% python3 -q
>>> import numpy as np
>>> np.set_printoptions(suppress=True, linewidth=200)
>>> J = np.loadtxt("a.csv", delimiter=",")
>>> print(J)
[[ 5.06  6.64 -5.33]
 [ 1.05 -0.18  2.23]
 [-3.25 -3.88  0.99]
 [-5.24 -5.94 -1.72]
 [ 3.5   7.82  5.57]
 [-0.06  2.66  0.15]
 [-0.58 13.18  6.56]]
>>> q, R = np.linalg.qr(J)
>>> np.round(np.abs(np.diag(R)), 2)
array([ 8.79, 14.68,  7.76])
>>> round(np.trace(q @ q.T), 2)
np.float64(3.0)
>>> np.round(q @ R, 2)
array([[ 5.06,  6.64, -5.33],
       [ 1.05, -0.18,  2.23],
       [-3.25, -3.88,  0.99],
       [-5.24, -5.94, -1.72],
       [ 3.5 ,  7.82,  5.57],
       [-0.06,  2.66,  0.15],
       [-0.58, 13.18,  6.56]])
>>> round(abs(R[0, 0]), 2), round(np.linalg.norm(J[:, 0]), 2)
(np.float64(8.79), np.float64(8.79))
>>> np.allclose(R.T @ R, J.T @ J)
True
>>> x0 = np.array([2, 2, -1])
>>> target = J @ x0
>>> beta, lr = np.zeros(3), 1 / np.linalg.norm(J, 2) ** 2
>>> for i in range(5):
...     beta -= lr * J.T @ (J @ beta - target)
...     if i % 1 == 0: print(i, round(np.linalg.norm(J @ beta - target), 2))
... 
0 16.41
1 12.33
2 9.26
3 6.97
4 5.26
>>> beta.round(2)
array([ 1.56,  2.01, -0.67])
>>> round(float(np.linalg.cond(J)), 2)
4.0
>>> rng = np.random.default_rng(56671)
>>> Y = J + rng.integers(-2, 3, (7, 1)) @ rng.integers(-2, 3, (1, 3))
>>> Y.round(2)
array([[ 4.06,  5.64, -7.33],
       [ 2.05,  0.82,  4.23],
       [-4.25, -4.88, -1.01],
       [-6.24, -6.94, -3.72],
       [ 3.5 ,  7.82,  5.57],
       [-0.06,  2.66,  0.15],
       [ 1.42, 15.18, 10.56]])
>>> print(np.round(np.abs(Y - J).sum(axis=1), 2))
[4. 4. 4. 4. 0. 0. 8.]
>>> print(np.round(Y - J, 2))
[[-1. -1. -2.]
 [ 1.  1.  2.]
 [-1. -1. -2.]
 [-1. -1. -2.]
 [ 0.  0.  0.]
 [ 0.  0.  0.]
 [ 2.  2.  4.]]
>>> X = np.load("block0.npy")
>>> X
array([[2., 0.],
       [0., 2.]])
>>> z = rng.permutation(2)
>>> z
array([0, 1])
>>> Y = X[z][:, z]
>>> np.trace(Y)
np.float64(4.0)
>>> print(np.allclose(Y, X))
True
>>> np.round(np.sort(np.abs(np.linalg.eigvals(Y))), 2)
array([2., 2.])
